% ipython --no-banner

In [1]: import numpy as np

In [2]: import numpy.linalg as la

In [3]: np.set_printoptions(suppress=True, linewidth=200)

In [4]: arr = np.load("dump.npy")

In [5]: arr
Out[5]: 
array([[-1,  0],
       [ 0,  2]])

In [6]: q, R = la.qr(arr)

In [7]: q.T @ q
Out[7]: 
array([[1., 0.],
       [0., 1.]])

In [8]: q
Out[8]: 
array([[ 1.,  0.],
       [-0.,  1.]])

In [9]: q.shape, R.shape
Out[9]: ((2, 2), (2, 2))

In [10]: abs(R[0, 0]), np.round(la.norm(arr[:, 0]), 1)
Out[10]: (np.float64(1.0), np.float64(1.0))

In [11]: la.matrix_rank(arr - arr[0, 0] * np.eye(2))
Out[11]: np.int64(1)

In [12]: arr @ arr
Out[12]: 
array([[1, 0],
       [0, 4]])

In [13]: arr[:, 1] @ arr[:, 0]
Out[13]: np.int64(0)

In [14]: np.round(la.norm(arr, axis=0), 1)
Out[14]: array([1., 2.])

In [15]: arr @ arr.T
Out[15]: 
array([[1, 0],
       [0, 4]])

In [16]: np.round(la.pinv(arr), 1)
Out[16]: 
array([[-1. ,  0. ],
       [ 0. ,  0.5]])

In [17]: np.round(la.svd(arr, compute_uv=False), 1)
Out[17]: array([2., 1.])

In [18]: data = np.loadtxt("out3.csv", delimiter=",")

In [19]: data
Out[19]: 
array([[ 2.9,  3.4, -4.2, -1.4],
       [-8.3, -0.8, -5.4,  0.4],
       [-6.1,  7. ,  3.2, -1. ],
       [-6.1,  1.3, -1.2,  4.7],
       [-3.1,  5.2,  7.4, -1.2],
       [-7. , -3.2, -1.1, -6.3],
       [ 1.4,  1.8, -6.1, -5. ],
       [-0.4, -0.7, -4.3,  2.1],
       [-1.2,  4. ,  6.5, -3.7],
       [-1.6,  3.9,  5.8, -7.9],
       [-2.4,  3.8, -1.4, -0.8],
       [-3. ,  9.6,  4.3,  6.8],
       [ 8.7, -0.7, -2.8,  1.3],
       [-1.4,  6. , -4. ,  1.2],
       [ 2.8,  4.2, -0.6, -1.4],
       [ 3.7, -2.4,  0.8,  5.8],
       [-6.3, -0.2,  0.8,  5.7],
       [ 5.1,  3.1, 11.4, -4.8],
       [-0.8, -1.6, -0.5,  8.2],
       [ 2.7, -6.7,  3.8,  0.8],
       [ 0.1,  4.4,  5.4, -0.9],
       [-5.5,  3.8,  3.2, -5.9],
       [ 3.9,  1. , -0.2,  5. ],
       [ 6.5,  4. ,  0.1,  6.1]])

In [20]: Xc = (data - data.mean(axis=0)) / data.std(axis=0)

In [21]: np.round(Xc.std(axis=0), 1)
Out[21]: array([1., 1., 1., 1.])

In [22]: np.argwhere(np.abs(Xc) > 2)
Out[22]: 
array([[11,  1],
       [12,  0],
       [17,  2],
       [19,  1]])

In [23]: b = la.lstsq(np.delete(Xc, 0, axis=1), Xc[:, 0])[0]

In [24]: np.abs(b).argmax()
Out[24]: np.int64(2)

In [25]: b.round(1)
Out[25]: array([-0.1,  0.1,  0.1])

In [26]: np.round(data.sum(axis=0), 1)
Out[26]: array([-15.4,  50.2,  20.9,   7.8])

In [27]: np.round(data.mean(axis=0), 1)
Out[27]: array([-0.6,  2.1,  0.9,  0.3])

In [28]: la.matrix_rank(data)
Out[28]: np.int64(4)

In [29]: round(la.norm(data), 1)
Out[29]: np.float64(43.1)

In [30]: np.abs(data).max()
Out[30]: np.float64(11.4)

In [31]: np.unravel_index(np.abs(data).argmax(), data.shape)
Out[31]: (np.int64(17), np.int64(2))

In [32]: data.shape
Out[32]: (24, 4)

In [33]: z = data[:, 2] > np.median(data[:, 2])

In [34]: f = data[z].mean(axis=0) - data[~z].mean(axis=0)

In [35]: np.argsort(-np.abs(f).round(6), kind="stable")
Out[35]: array([2, 1, 3, 0])

In [36]: round((((data - data.mean(axis=0)) @ f > 0) == z).mean(), 1)
Out[36]: np.float64(0.9)

In [37]: P = data @ la.solve(data.T @ data, data.T)

In [38]: np.round(np.diag(P), 1) + 0
Out[38]: array([0.1, 0.2, 0.2, 0.1, 0.2, 0.2, 0.2, 0. , 0.1, 0.2, 0.1, 0.4, 0.2, 0.2, 0.1, 0.1, 0.2, 0.3, 0.2, 0.2, 0.1, 0.1, 0.1, 0.2])

In [39]: np.round(P @ data[:, 2], 1)
Out[39]: array([-4.2, -5.4,  3.2, -1.2,  7.4, -1.1, -6.1, -4.3,  6.5,  5.8, -1.4,  4.3, -2.8, -4. , -0.6,  0.8,  0.8, 11.4, -0.5,  3.8,  5.4,  3.2, -0.2,  0.1])

In [40]: np.allclose(P @ P, P)
Out[40]: True

In [41]: rng = np.random.default_rng(5973)

In [42]: m1 = np.array([[1, 2, 1, 1, 0], [1, 3, 3, 1, 3], [2, 1, 3, 2, 3]]) * (rng.random((3, 5)) < 0.3)

In [43]: m1
Out[43]: 
array([[0, 0, 1, 0, 0],
       [0, 0, 0, 1, 0],
       [0, 1, 3, 0, 3]])

In [44]: f, v = m1[2], m1[1]

In [45]: f @ v
Out[45]: np.int64(0)

In [46]: f @ f
Out[46]: np.int64(19)

In [47]: p = (f @ v) / (f @ f) * f

In [48]: la.matrix_rank(np.outer(f, v))
Out[48]: np.int64(1)

In [49]: p
Out[49]: array([0., 0., 0., 0., 0.])

In [50]: (v - p) @ f
Out[50]: np.float64(0.0)

In [51]: round(float(la.norm(f + v) ** 2 + la.norm(f - v) ** 2), 1)
Out[51]: 40.0

In [52]: G = m1.T @ m1

In [53]: np.trace(G), (m1 ** 2).sum()
Out[53]: (np.int64(21), np.int64(21))

In [54]: np.allclose(G, G.T)
Out[54]: True

In [55]: (m1 @ m1.T).shape
Out[55]: (3, 3)

In [56]: np.diag(G)
Out[56]: array([ 0,  1, 10,  1,  9])

In [57]: np.round(la.eigvalsh(G)[::-1], 1) + 0
Out[57]: array([19.5,  1. ,  0.5,  0. ,  0. ])

In [58]: np.round(la.svd(m1, compute_uv=False) ** 2, 1)
Out[58]: array([19.5,  1. ,  0.5])

In [59]: f = np.array([2, 1, 0])

In [60]: np.array([np.convolve(row, f, "same") for row in arr])
Out[60]: 
array([[-2, -1,  0],
       [ 0,  4,  2]])

In [61]: z = rng.permutation(2)

In [62]: z
Out[62]: array([1, 0])

In [63]: other = arr[z][:, z]

In [64]: np.diag(other)
Out[64]: array([ 2, -1])

In [65]: np.round(np.sort(np.abs(la.eigvals(other))), 1)
Out[65]: array([1., 2.])

In [66]: other
Out[66]: 
array([[ 2,  0],
       [ 0, -1]])

In [67]: other = np.array([[8, 9], [5, -1]])

In [68]: W2 = np.kron(other, m1)

In [69]: W2.shape
Out[69]: (6, 10)

In [70]: W2
Out[70]: 
array([[ 0,  0,  8,  0,  0,  0,  0,  9,  0,  0],
       [ 0,  0,  0,  8,  0,  0,  0,  0,  9,  0],
       [ 0,  8, 24,  0, 24,  0,  9, 27,  0, 27],
       [ 0,  0,  5,  0,  0,  0,  0, -1,  0,  0],
       [ 0,  0,  0,  5,  0,  0,  0,  0, -1,  0],
       [ 0,  5, 15,  0, 15,  0, -1, -3,  0, -3]])

In [71]: E = np.array([[-2.1, 31.7, 3.2],
    ...:     [1.0, -41.3, 17.6],
    ...:     [-4.3, -15.4, -7.3],
    ...:     [3.6, 12.4, 1.4],
    ...:     [-1.2, -12.9, 8.6],
    ...:     [3.8, 0.1, -4.4],
    ...:     [-6.1, 23.1, -8.1],
    ...:     [7.0, 8.0, 0.9],
    ...:     [-4.6, -10.8, -15.5],
    ...:     [5.9, -11.4, -11.4],
    ...:     [4.3, 15.9, 4.0],
    ...:     [10.2, -5.4, -5.3],
    ...:     [-7.5, -28.6, -0.5],
    ...:     [-14.2, 1.5, -10.7],
    ...:     [-1.8, 11.7, 7.7],
    ...:     [3.8, 13.3, -7.1],
    ...:     [3.1, -3.2, 1.2]])

In [72]: W2 = E[[14, 1]].astype(float)

In [73]: for _ in range(5):
    ...:     z = la.norm(E[:, None] - W2, axis=-1).argmin(axis=1)
    ...:     W2 = np.array([E[z == j].mean(axis=0) for j in range(2)])
    ...: 

In [74]: z
Out[74]: array([0, 1, 0, 0, 0, 0, 0, 0, 0, 0, 0, 0, 1, 0, 0, 0, 0])

In [75]: np.abs(W2[1] - W2[0]).argmax()
Out[75]: np.int64(1)

In [76]: W2.round(1)
Out[76]: 
array([[  0.5,   3.9,  -2.9],
       [ -3.2, -35. ,   8.6]])

In [77]: evals, vecs = la.eigh(arr)

In [78]: vecs.T @ arr @ vecs
Out[78]: 
array([[-1.,  0.],
       [ 0.,  2.]])

In [79]: np.round(la.svd(arr, compute_uv=False), 1)
Out[79]: array([2., 1.])

In [80]: np.unique(evals.round(6) + 0, return_counts=True)[1]
Out[80]: array([1, 1])

In [81]: np.round(la.eigvalsh(arr + -2 * np.eye(2)), 1)
Out[81]: array([-3.,  0.])

In [82]: evals
Out[82]: array([-1.,  2.])

In [83]: np.abs(vecs[:, -1])
Out[83]: array([0., 1.])

In [84]: np.round(la.eigvalsh(arr @ arr), 1)
Out[84]: array([1., 4.])

In [85]: Xc = E - E.mean(axis=0)

In [86]: vecs = la.svd(Xc)[2][:1]

In [87]: other = Xc - Xc @ vecs.T @ vecs

In [88]: np.round(np.diag(vecs.T @ vecs), 1) + 0
Out[88]: array([0., 1., 0.])

In [89]: np.round(np.cov(Xc @ vecs.T, rowvar=False), 1)
Out[89]: np.float64(348.4)

In [90]: np.round((Xc @ vecs.T).std(axis=0), 1)
Out[90]: array([18.1])

In [91]: la.norm(other, axis=1).round(6).argmax()
Out[91]: np.int64(13)

In [92]: q, R = la.qr(E)

In [93]: q.shape, R.shape
Out[93]: ((17, 3), (3, 3))

In [94]: np.allclose(R.T @ R, E.T @ E)
Out[94]: True

In [95]: np.round(q.T @ q, 1) + 0
Out[95]: 
array([[1., 0., 0.],
       [0., 1., 0.],
       [0., 0., 1.]])

In [96]: np.round(np.trace(q @ q.T), 1)
Out[96]: np.float64(3.0)

In [97]: R.round(1)
Out[97]: 
array([[24.5,  5.8,  6.6],
       [ 0. , 74.2, -6. ],
       [ 0. ,  0. , 33.1]])

In [98]: np.round(np.abs(np.diag(R)), 1)
Out[98]: array([24.5, 74.2, 33.1])

In [99]: round(abs(R[0, 0]), 1), round(la.norm(E[:, 0]), 1)
Out[99]: (np.float64(24.5), np.float64(24.5))

In [100]: W0 = np.vander(np.arange(3) - 2, 3, increasing=True)

In [101]: W0
Out[101]: 
array([[ 1, -2,  4],
       [ 1, -1,  1],
       [ 1,  0,  0]])

In [102]: other = np.array([[3, -3, -3], [3, -2, -2]])

In [103]: W2 = np.kron(other, W0)

In [104]: W2
Out[104]: 
array([[  3,  -6,  12,  -3,   6, -12,  -3,   6, -12],
       [  3,  -3,   3,  -3,   3,  -3,  -3,   3,  -3],
       [  3,   0,   0,  -3,   0,   0,  -3,   0,   0],
       [  3,  -6,  12,  -2,   4,  -8,  -2,   4,  -8],
       [  3,  -3,   3,  -2,   2,  -2,  -2,   2,  -2],
       [  3,   0,   0,  -2,   0,   0,  -2,   0,   0]])

In [105]: G = W2.T @ W2

In [106]: np.diag(G)
Out[106]: array([ 54,  90, 306,  39,  65, 221,  39,  65, 221])

In [107]: np.round(la.svd(W2, compute_uv=False) ** 2, 1)
Out[107]: array([1023.1,   61.2,    9.7,    5.3,    0.6,    0.1])

In [108]: (W2 @ W2.T).shape
Out[108]: (6, 6)

In [109]: np.allclose(G, G.T)
Out[109]: True

In [110]: np.trace(G), (W2 ** 2).sum()
Out[110]: (np.int64(1100), np.int64(1100))

In [111]: la.matrix_rank(G)
Out[111]: np.int64(6)
